% python3 -q
>>> import numpy as np
>>> np.set_printoptions(precision=2, suppress=True, linewidth=100)
>>> arr = np.loadtxt("data.csv", delimiter=",")
>>> arr
array([[ 1.  ,  0.  ,  0.  ,  0.  ,  0.  ,  0.  ,  0.  ,  0.  ,  0.  ,  0.  ],
       [ 0.  ,  0.71,  0.  ,  0.  ,  0.  ,  0.  ,  0.  ,  0.  ,  0.  ,  0.71],
       [ 0.  ,  0.  ,  1.  ,  0.  ,  0.  ,  0.  ,  0.  ,  0.  ,  0.  ,  0.  ],
       [ 0.  ,  0.  ,  0.  ,  1.  ,  0.  ,  0.  ,  0.  ,  0.  ,  0.  ,  0.  ],
       [ 0.  ,  0.  ,  0.  ,  0.  ,  1.  ,  0.  ,  0.  ,  0.  ,  0.  ,  0.  ],
       [ 0.  ,  0.  ,  0.  ,  0.  ,  0.  ,  1.  ,  0.  ,  0.  ,  0.  ,  0.  ],
       [ 0.  ,  0.  ,  0.  ,  0.  ,  0.  ,  0.  ,  1.  ,  0.  ,  0.  ,  0.  ],
       [ 0.  ,  0.  ,  0.  ,  0.  ,  0.  ,  0.  ,  0.  ,  1.  ,  0.  ,  0.  ],
       [ 0.  ,  0.  ,  0.  ,  0.  ,  0.  ,  0.  ,  0.  ,  0.  ,  1.  ,  0.  ],
       [ 0.  , -0.71,  0.  ,  0.  ,  0.  ,  0.  ,  0.  ,  0.  ,  0.  ,  0.71]])
>>> x0 = np.array([2, 2, -2, 3, -1, 1, -2, 3, -1, -2])
>>> arr.T @ (arr @ x0)
array([ 2.,  2., -2.,  3., -1.,  1., -2.,  3., -1., -2.])
>>> x0 = np.array([8, 6, 1, 7, 8, 5, 8, 7, 5, 9])
>>> arr @ x0
array([ 8.  , 10.61,  1.  ,  7.  ,  8.  ,  5.  ,  8.  ,  7.  ,  5.  ,  2.12])
>>> (arr @ x0).argmax()
np.int64(1)
>>> np.sign((arr @ x0).round(6))
array([1., 1., 1., 1., 1., 1., 1., 1., 1., 1.])
>>> arr @ np.eye(10)[8]
array([0., 0., 0., 0., 0., 0., 0., 0., 1., 0.])
>>> E = np.load("case9.npy")
>>> E
array([[  3,   4,   5,   6,   7,   8,   9],
       [ 10,  11,  12,  13,  14,  15,  16],
       [ 17,  18,  19,  20,  21,  22,  23],
       [ 24,  25,  26,  27,  28,  29,  30],
       [ 31,  32,  33,  34,  35,  36,  37],
       [ 38,  39,  40,  41,  42,  43,  44],
       [ 45,  46,  47,  48,  49,  50,  51],
       [ 52,  53,  54,  55,  56,  57,  58],
       [ 59,  60,  61,  62,  63,  64,  65],
       [ 66,  67,  68,  69,  70,  71,  72],
       [ 73,  74,  75,  76,  77,  78,  79],
       [ 80,  81,  82,  83,  84,  85,  86],
       [ 87,  88,  89,  90,  91,  92,  93],
       [ 94,  95,  96,  97,  98,  99, 100]])
>>> [round(float(x), 2) for x in np.linalg.svd(E, compute_uv=False)[:3]]
[581.6, 9.51, 0.0]
>>> np.linalg.matrix_rank(E, rtol=0.1)
np.int64(1)
>>> np.linalg.cond(E) > 100
np.True_
>>> other = np.array([[0, 3, 2, 0],
...     [2, 3, 1, 3],
...     [3, 3, 2, 1],
...     [1, 3, 1, 1],
...     [1, 1, 3, 3],
...     [0, 3, 1, 1],
...     [2, 0, 0, 3],
...     [0, 3, 1, 1],
...     [0, 0, 0, 3],
...     [0, 1, 2, 2],
...     [3, 0, 0, 3],
...     [0, 3, 1, 0],
...     [3, 1, 0, 0]])
>>> W2 = np.array([[3, 1, 0, 1, -3, 3, 1],
...     [3, 2, -3, 0, -2, 1, 1],
...     [-2, 1, 2, -2, 0, -3, -3],
...     [3, -3, -2, 2, 1, 1, -2]])
>>> m1 = other @ W2
>>> m1
array([[  5,   8,  -5,  -4,  -6,  -3,  -3],
       [ 22,   0, -13,   6,  -9,   9,  -4],
       [ 17,   8,  -7,   1, -14,   7,  -2],
       [ 13,   5,  -9,   1,  -8,   4,  -1],
       [  9,  -3,  -3,   1,  -2,  -2, -13],
       [ 10,   4,  -9,   0,  -5,   1,  -2],
       [ 15,  -7,  -6,   8,  -3,   9,  -4],
       [ 10,   4,  -9,   0,  -5,   1,  -2],
       [  9,  -9,  -6,   6,   3,   3,  -6],
       [  5,  -2,  -3,   0,   0,  -3,  -9],
       [ 18,  -6,  -6,   9,  -6,  12,  -3],
       [  7,   7,  -7,  -2,  -6,   0,   0],
       [ 12,   5,  -3,   3, -11,  10,   4]])
>>> other = np.array([[2, 9], [0, 3], [8, 2], [7, 3], [0, 0], [8, 3], [6, 6]])
>>> np.linalg.matrix_rank(m1 @ other)
np.int64(2)
>>> np.einsum("ij->j", m1)
array([152,  14, -86,  29, -72,  48, -45])
>>> np.linalg.matrix_rank(np.vstack([m1, other.T]))
np.int64(6)
>>> np.einsum("ik,kj->ji", m1, other)
array([[-100,   30,   29,  -13,  -93,  -56,   86,  -56,    0,  -92,  129,  -56,  125],
       [  20,  193,  175,  123,  -15,   75,  129,   75,   33,  -30,  177,   64,  180]])
>>> np.einsum("ij,ij->i", m1, m1)
array([184, 867, 652, 357, 277, 227, 480, 227, 288, 128, 666, 187, 424])
>>> np.einsum("ik,kj->ij", m1, other)
array([[-100,   20],
       [  30,  193],
       [  29,  175],
       [ -13,  123],
       [ -93,  -15],
       [ -56,   75],
       [  86,  129],
       [ -56,   75],
       [   0,   33],
       [ -92,  -30],
       [ 129,  177],
       [ -56,   64],
       [ 125,  180]])
>>> np.linalg.matrix_rank(m1, rtol=0.1)
np.int64(4)
>>> np.linalg.cond(m1) > 100
np.True_
>>> data = np.load("run1.npy")
>>> data
array([[ 1, -2,  4, -8],
       [ 1, -1,  1, -1],
       [ 1,  0,  0,  0],
       [ 1,  1,  1,  1],
       [ 1,  2,  4,  8]])
>>> Q = data.astype(float).copy()
>>> for j in range(4):
...     Q[:, j] -= Q[:, :j] @ (Q[:, :j].T @ Q[:, j])
...     Q[:, j] /= np.linalg.norm(Q[:, j])
... 
>>> np.round(Q.T @ Q, 2) + 0
array([[1., 0., 0., 0.],
       [0., 1., 0., 0.],
       [0., 0., 1., 0.],
       [0., 0., 0., 1.]])
>>> Uu, sv, VT = np.linalg.svd(data, full_matrices=False)
>>> sv
array([11.79,  6.09,  1.37,  1.02])
>>> Uu.shape, sv.shape, VT.shape
((5, 4), (4,), (4, 4))
>>> np.round(Uu.T @ Uu, 2) + 0
array([[1., 0., 0., 0.],
       [0., 1., 0., 0.],
       [0., 0., 1., 0.],
       [0., 0., 0., 1.]])
>>> np.round(np.abs(VT[0]), 2) + 0
array([0.  , 0.25, 0.  , 0.97])
>>> sv / sv[0]
array([1.  , 0.52, 0.12, 0.09])
>>> def softmax(z):
...     e = np.exp(z - z.max(axis=-1, keepdims=True))
...     return e / e.sum(axis=-1, keepdims=True)
... 
>>> np.round(softmax(data[0] + 3), 2) + 0
array([0.05, 0.  , 0.95, 0.  ])
>>> np.round(softmax(10 * data[0]), 2) + 0
array([0., 0., 1., 0.])
>>> softmax(data).sum(axis=1)
array([1., 1., 1., 1., 1.])
>>> att = data @ data.T / np.sqrt(4)
>>> np.round(softmax(att + np.triu(np.full(att.shape, -np.inf), 1)), 2) + 0
array([[1.  , 0.  , 0.  , 0.  , 0.  ],
       [1.  , 0.  , 0.  , 0.  , 0.  ],
       [0.33, 0.33, 0.33, 0.  , 0.  ],
       [0.01, 0.1 , 0.16, 0.73, 0.  ],
       [0.  , 0.  , 0.  , 0.  , 1.  ]])
>>> np.round(softmax(att), 2) + 0
array([[1.  , 0.  , 0.  , 0.  , 0.  ],
       [0.99, 0.  , 0.  , 0.  , 0.  ],
       [0.2 , 0.2 , 0.2 , 0.2 , 0.2 ],
       [0.  , 0.  , 0.  , 0.  , 0.99],
       [0.  , 0.  , 0.  , 0.  , 1.  ]])
>>> softmax(att)[0] @ data
array([ 1., -2.,  4., -8.])
>>> other = np.array([[1, -3, 1], [1, 0, 2]])
>>> W2 = np.kron(other, data)
>>> W2.shape
(10, 12)
>>> np.linalg.matrix_rank(W2)
np.int64(8)
>>> P = data @ np.linalg.solve(data.T @ data, data.T)
>>> np.linalg.matrix_rank(np.eye(5) - P)
np.int64(1)
>>> np.diag(P)
array([0.99, 0.77, 0.49, 0.77, 0.99])
>>> P @ data[:, 0]
array([1., 1., 1., 1., 1.])
>>> X = np.load("a.npy")
>>> X
array([[ 0,  0,  1,  2,  1,  1, -3,  0, -2,  3,  3, -1,  2,  3,  0,  1],
       [-1, -2,  1, -1, -3, -3, -1,  2, -2,  0,  2, -3, -2,  3, -2, -3],
       [-2,  3, -3, -2,  1, -3,  3, -1,  2,  2, -3, -1, -1, -2,  0,  1],
       [ 2, -1,  1,  0,  1, -1,  3, -1, -3, -3,  0, -1, -2, -3,  2,  0],
       [ 2, -1,  1,  0,  1, -1,  3, -1, -3, -3,  0, -1, -2, -3,  2,  0],
       [-2, -2, -1, -1,  3,  2, -3,  0, -1,  0, -1, -2, -2, -2,  2,  1],
       [ 3,  2, -1,  1, -1,  0,  0, -2, -1, -2, -1, -1,  0,  0,  2,  0],
       [-1, -2, -1,  1,  1, -3, -2,  2,  2, -2, -1, -2,  0, -2, -1,  0],
       [ 0,  1,  0,  1,  1,  1,  0,  0,  3, -3, -3, -3,  0, -3,  2,  1],
       [ 1,  3,  1,  3,  2, -2,  2,  2,  2, -3,  2,  0, -3,  0, -1,  3],
       [-3,  0,  0,  1,  3,  1,  0, -1,  2, -3,  1, -1, -1, -3,  0,  3],
       [ 1, -2, -1, -3, -3,  2,  0, -2,  3,  0, -1, -3,  3,  1, -2,  3]])
>>> np.linalg.matrix_rank(X)
np.int64(11)
>>> np.round(np.linalg.norm(X), 2)
np.float64(26.15)
>>> np.unravel_index(np.abs(X).argmax(), X.shape)
(np.int64(0), np.int64(6))
>>> np.abs(X).max()
np.int64(3)
>>> X.mean(axis=0)
array([ 0.  , -0.08, -0.17,  0.17,  0.58, -0.5 ,  0.17, -0.17,  0.17, -1.17, -0.17, -1.58, -0.67,
       -0.92,  0.33,  0.83])
>>> X.sum(axis=0)
array([  0,  -1,  -2,   2,   7,  -6,   2,  -2,   2, -14,  -2, -19,  -8, -11,   4,  10])
>>> np.round(np.linalg.svd(X, compute_uv=False), 2) + 0
array([13.91, 10.92,  9.16,  8.87,  8.52,  7.62,  5.42,  4.95,  3.43,  2.59,  2.41,  0.  ])
>>> mat = np.loadtxt("x.csv", delimiter=",")
>>> mat
array([[0., 2., 2., 4., 6., 4., 5., 3.],
       [2., 4., 6., 1., 2., 2., 4., 1.],
       [2., 6., 2., 5., 3., 0., 6., 1.],
       [4., 1., 5., 4., 5., 0., 3., 1.],
       [6., 2., 3., 5., 2., 2., 2., 6.],
       [4., 2., 0., 0., 2., 4., 3., 0.],
       [5., 4., 6., 3., 2., 3., 4., 0.],
       [3., 1., 1., 1., 6., 0., 0., 4.]])
>>> r0 = np.array([-6, 7, -1, -3, 7, -7, -7, 8])
>>> other = mat + np.outer(r0, np.eye(8)[5])
>>> np.linalg.matrix_rank(np.linalg.inv(other) - np.linalg.inv(mat), tol=1e-8)
np.int64(1)
>>> np.linalg.matrix_rank(other - mat)
np.int64(1)
>>> x0 = np.array([-3, 2, 3, 0, 3, 2, -4, -5])
>>> y = mat @ x0
>>> y
array([  1.,   9.,  -8.,   3., -33.,  -6.,   7.,  -6.])
>>> np.round(np.linalg.solve(mat, mat[:, 0]), 2) + 0
array([1., 0., 0., 0., 0., 0., 0., 0.])
>>> np.round(np.linalg.solve(mat, y), 2) + 0
array([-3.,  2.,  3.,  0.,  3.,  2., -4., -5.])
>>> np.round(np.linalg.solve(mat.T, mat[7]), 2) + 0
array([0., 0., 0., 0., 0., 0., 0., 1.])
>>> rng = np.random.default_rng(25075)
>>> z = rng.permutation(8)
>>> other = mat[:, z] * rng.choice([-1, 1], 8)
>>> other
array([[ 4.,  6., -0.,  2., -3., -4., -2., -5.],
       [ 1.,  2., -2.,  6., -1., -2., -4., -4.],
       [ 5.,  3., -2.,  2., -1., -0., -6., -6.],
       [ 4.,  5., -4.,  5., -1., -0., -1., -3.],
       [ 5.,  2., -6.,  3., -6., -2., -2., -2.],
       [ 0.,  2., -4.,  0., -0., -4., -2., -3.],
       [ 3.,  2., -5.,  6., -0., -3., -4., -4.],
       [ 1.,  6., -3.,  1., -4., -0., -1., -0.]])
>>> Uu, _, VT = np.linalg.svd(mat.T @ other)
>>> np.round(Uu @ VT, 2) + 0
array([[ 0.,  0., -1.,  0.,  0.,  0.,  0.,  0.],
       [ 0.,  0.,  0.,  0.,  0.,  0., -1.,  0.],
       [ 0.,  0.,  0.,  1.,  0.,  0.,  0.,  0.],
       [ 1.,  0.,  0.,  0.,  0.,  0.,  0.,  0.],
       [ 0.,  1.,  0.,  0.,  0.,  0.,  0.,  0.],
       [ 0.,  0.,  0.,  0.,  0., -1.,  0.,  0.],
       [ 0.,  0.,  0.,  0.,  0.,  0.,  0., -1.],
       [ 0.,  0.,  0.,  0., -1.,  0.,  0.,  0.]])
>>> z
array([3, 4, 0, 2, 7, 5, 1, 6])
>>> ev, evecs = np.linalg.eigh(mat)
>>> np.linalg.svd(mat, compute_uv=False)
array([23.68,  8.07,  6.64,  5.43,  5.08,  3.77,  3.11,  0.81])
>>> (ev > 1e-8).sum(), (ev < -1e-8).sum()
(np.int64(4), np.int64(4))
>>> ev
array([-6.64, -5.08, -3.77, -0.81,  3.11,  5.43,  8.07, 23.68])
>>> np.round(evecs @ np.diag(ev) @ evecs.T, 2) + 0
array([[0., 2., 2., 4., 6., 4., 5., 3.],
       [2., 4., 6., 1., 2., 2., 4., 1.],
       [2., 6., 2., 5., 3., 0., 6., 1.],
       [4., 1., 5., 4., 5., 0., 3., 1.],
       [6., 2., 3., 5., 2., 2., 2., 6.],
       [4., 2., 0., 0., 2., 4., 3., 0.],
       [5., 4., 6., 3., 2., 3., 4., 0.],
       [3., 1., 1., 1., 6., 0., 0., 4.]])
>>> K = np.loadtxt("test5.csv", delimiter=",")
>>> K
array([[2., 0., 0., 0., 2., 0., 0., 0., 0., 1., 0., 2., 2., 0., 0.],
       [0., 3., 0., 0., 0., 2., 0., 0., 1., 0., 2., 0., 0., 0., 0.],
       [0., 0., 2., 0., 0., 0., 0., 3., 0., 0., 0., 0., 0., 0., 2.],
       [0., 0., 1., 0., 0., 0., 0., 0., 0., 0., 0., 0., 0., 0., 1.],
       [2., 0., 0., 0., 0., 0., 0., 0., 0., 0., 0., 1., 2., 0., 0.],
       [0., 1., 0., 0., 0., 2., 0., 0., 0., 0., 2., 0., 0., 0., 0.],
       [0., 0., 1., 2., 0., 0., 1., 2., 0., 0., 0., 0., 0., 0., 0.],
       [0., 0., 3., 2., 0., 0., 3., 1., 0., 0., 0., 0., 0., 0., 2.],
       [0., 2., 0., 0., 0., 2., 0., 0., 3., 0., 2., 0., 0., 1., 0.],
       [3., 0., 0., 0., 0., 0., 0., 0., 0., 3., 0., 1., 2., 0., 0.],
       [0., 3., 0., 0., 0., 3., 0., 0., 2., 0., 2., 0., 0., 3., 0.],
       [1., 0., 0., 0., 0., 0., 0., 0., 0., 3., 0., 3., 0., 0., 0.],
       [0., 0., 0., 0., 1., 0., 0., 0., 0., 2., 0., 3., 0., 0., 0.],
       [0., 2., 0., 0., 0., 2., 0., 0., 0., 0., 3., 0., 0., 2., 0.],
       [0., 0., 2., 1., 0., 0., 2., 1., 0., 0., 0., 0., 0., 0., 0.]])
>>> r0 = np.array([0, 5, 0, 1, 2, 2, 2, 0, 1, 0, 0, 0, 2, 4, 0])
>>> other = K + np.outer(r0, np.eye(15)[8])
>>> round(float(np.linalg.det(other) / np.linalg.det(K)), 2), np.round(1 + np.linalg.solve(K, r0)[8], 2)
(0.34, np.float64(0.34))
